>>> import numpy as np
>>> from numpy import linalg as LA
>>> np.set_printoptions(precision=2, suppress=True, linewidth=100)
>>> def rnd(a):
...     return np.round(a, 2) + 0
... 
>>> J = np.load("a.npy")
>>> print(J)
[[-12.79  -6.41  -8.4 ]
 [ -7.74  -3.12  -6.02]
 [ -0.34   0.09  -0.85]
 [  0.34   0.22   0.86]
 [  0.69   0.64   1.4 ]
 [  1.67   1.93   2.39]
 [  2.97   3.65   3.35]
 [  6.43   8.12   5.35]
 [ 11.83  14.88   7.97]
 [ 22.39  27.7   12.53]]
>>> M2 = np.c_[J[:, :2] @ np.array([[1, 1], [2, 2]]), np.array([1, 3, 0, 2, 2, 2, 0, 3, 1, 1])]
>>> print(rnd(M2))
[[-25.61 -25.61   1.  ]
 [-13.98 -13.98   3.  ]
 [ -0.16  -0.16   0.  ]
 [  0.78   0.78   2.  ]
 [  1.97   1.97   2.  ]
 [  5.53   5.53   2.  ]
 [ 10.27  10.27   0.  ]
 [ 22.67  22.67   3.  ]
 [ 41.59  41.59   1.  ]
 [ 77.79  77.79   1.  ]]
>>> print(rnd(LA.norm(LA.qr(J)[0].T @ M2, axis=0) ** 2 / ((M2 ** 2).sum(axis=0) + 1e-12)))
[1.   1.   0.55]
>>> data = np.load("arr.npy")
>>> print(data)
[[-2.96  2.    0.99]
 [-3.02  2.01  1.  ]
 [-3.    2.04  0.98]
 [-2.96  1.96  1.04]
 [-3.04  1.86  1.04]
 [-3.06  2.01  1.03]
 [-2.95  1.94  0.97]
 [-3.07  2.11  0.94]
 [-3.04  1.99  1.04]
 [-3.04  2.04  0.9 ]
 [-2.99  2.06  1.05]
 [-4.02  2.96 -4.01]
 [-4.    2.95 -4.05]
 [-3.93  3.06 -3.98]
 [-3.87  3.05 -4.08]
 [-4.01  2.94 -4.01]
 [-3.98  2.9  -3.99]
 [-3.98  3.01 -3.96]
 [-3.92  3.01 -3.94]
 [-4.05  3.02 -4.04]
 [-3.9   3.08 -3.91]
 [-4.    3.   -3.95]]
>>> dist = LA.norm(J[:, None] - J[None], axis=-1)
>>> print(LA.matrix_rank(dist ** 2))
5
>>> print((dist + 1e9 * np.eye(10)).round(6).argmin(axis=1))
[1 0 3 4 3 4 5 6 7 8]
>>> print(rnd(LA.norm(J, axis=1)))
[16.59 10.29  0.92  0.95  1.69  3.5   5.78 11.66 20.61 37.76]
>>> rng = np.random.default_rng(738856)
>>> labels = rng.permutation(3)
>>> M2 = data[:, labels] * rng.choice([-1, 1], 3)
>>> print(M2)
[[ 2.96  0.99  2.  ]
 [ 3.02  1.    2.01]
 [ 3.    0.98  2.04]
 [ 2.96  1.04  1.96]
 [ 3.04  1.04  1.86]
 [ 3.06  1.03  2.01]
 [ 2.95  0.97  1.94]
 [ 3.07  0.94  2.11]
 [ 3.04  1.04  1.99]
 [ 3.04  0.9   2.04]
 [ 2.99  1.05  2.06]
 [ 4.02 -4.01  2.96]
 [ 4.   -4.05  2.95]
 [ 3.93 -3.98  3.06]
 [ 3.87 -4.08  3.05]
 [ 4.01 -4.01  2.94]
 [ 3.98 -3.99  2.9 ]
 [ 3.98 -3.96  3.01]
 [ 3.92 -3.94  3.01]
 [ 4.05 -4.04  3.02]
 [ 3.9  -3.91  3.08]
 [ 4.   -3.95  3.  ]]
>>> U, _, vt = LA.svd(data.T @ M2)
>>> print(rnd(U @ vt))
[[-1.  0.  0.]
 [ 0.  0.  1.]
 [ 0.  1.  0.]]
>>> print(rnd(LA.lstsq(data, M2)[0]))
[[-1.  0.  0.]
 [ 0.  0.  1.]
 [ 0.  1.  0.]]
>>> Xc = data - data.mean(axis=0)
>>> U, sig, vt = LA.svd(Xc, full_matrices=False)
>>> print(rnd(Xc.mean(axis=0)))
[0. 0. 0.]
>>> print(np.abs(U[:, 0]).argmax())
14
>>> print(LA.matrix_rank(Xc))
3
>>> print((np.sign(U[:, 0]) == np.sign(U[0, 0])).astype(int))
[1 1 1 1 1 1 1 1 1 1 1 0 0 0 0 0 0 0 0 0 0 0]
>>> print(rnd(LA.norm(data[4] - data[11])))
5.26
>>> print(rnd(LA.norm(data, 2)))
22.66
>>> print(rnd(LA.norm(data[4], 1)), rnd(LA.norm(data[4], np.inf)))
5.94 3.04
>>> print(rnd(LA.norm(data, 1)), rnd(LA.norm(data, np.inf)))
76.79 11.11
>>> F = np.array([[2.0, 5.0, 0.0, 0.0],
...     [5.0, 2.0, 5.0, 0.0],
...     [0.0, 5.0, 0.0, 5.0],
...     [0.0, 0.0, 5.0, 1.0]])
>>> print(np.all(LA.eigvalsh(F) > 0))
False
>>> print(rnd(LA.eigvalsh(F).min()))
-7.06
>>> r0 = np.array([-2, 2, 2, -2])
>>> M2 = F + np.outer(r0, np.eye(4)[1])
>>> print(LA.matrix_rank(M2 - F))
1
>>> print(rnd(LA.det(M2) / LA.det(F)), rnd(1 + LA.solve(F, r0)[1]))
0.01 0.01
>>> evals, vecs = LA.eigh(F)
>>> print(rnd(vecs.T @ vecs))
[[1. 0. 0. 0.]
 [0. 1. 0. 0.]
 [0. 0. 1. 0.]
 [0. 0. 0. 1.]]
>>> print(rnd(evals.sum()), np.trace(F))
5.0 5.0
>>> print(rnd(vecs @ np.diag(evals) @ vecs.T))
[[2. 5. 0. 0.]
 [5. 2. 5. 0.]
 [0. 5. 0. 5.]
 [0. 0. 5. 1.]]
>>> print(rnd(LA.svd(F, compute_uv=False)))
[9.34 7.06 4.37 1.65]
>>> print((evals > 1e-8).sum(), (evals < -1e-8).sum())
2 2
>>> M2 = np.array([[1, 1], [1, -1]])
>>> A = np.kron(M2, np.kron(M2, M2))[rng.permutation(8)][:3]
>>> print(A)
[[ 1 -1  1 -1 -1  1 -1  1]
 [ 1  1  1  1  1  1  1  1]
 [ 1 -1 -1  1 -1  1  1 -1]]
>>> w1 = np.array([[3, -3, 1, 3, -2, -3],
...     [-3, 1, -2, 3, -2, 0],
...     [3, 0, 1, 2, 0, 1],
...     [2, -1, 2, 1, -3, -2],
...     [1, 2, -2, 1, 1, 3],
...     [-2, 2, 2, 3, 3, -3],
...     [-1, 1, 0, -1, 3, 2],
...     [0, 0, -3, 3, 1, 3]])
>>> coef = np.array([0, 2, 4, 0, 3, 1])
>>> act = np.maximum(A @ w1 + coef, 0)
>>> print(act)
[[ 5  0  7  7  6  0]
 [ 3  4  3 15  4  2]
 [ 1  0 15  0  4  0]]
>>> print(LA.matrix_rank(act))
3
>>> print((act > 0).astype(int))
[[1 0 1 1 1 0]
 [1 1 1 1 1 1]
 [1 0 1 0 1 0]]
>>> Z = np.array([[7, 8, 7],
...     [0, 8, 9],
...     [-9, -5, -1],
...     [0, -7, 0],
...     [-1, 9, -8],
...     [4, -4, -7]])
>>> print(act @ Z)
[[ -34   10  -20]
 [  -2  -36    8]
 [-132  -31  -40]]
>>> print((act @ Z).round(6).argmax(axis=1))
[1 2 1]
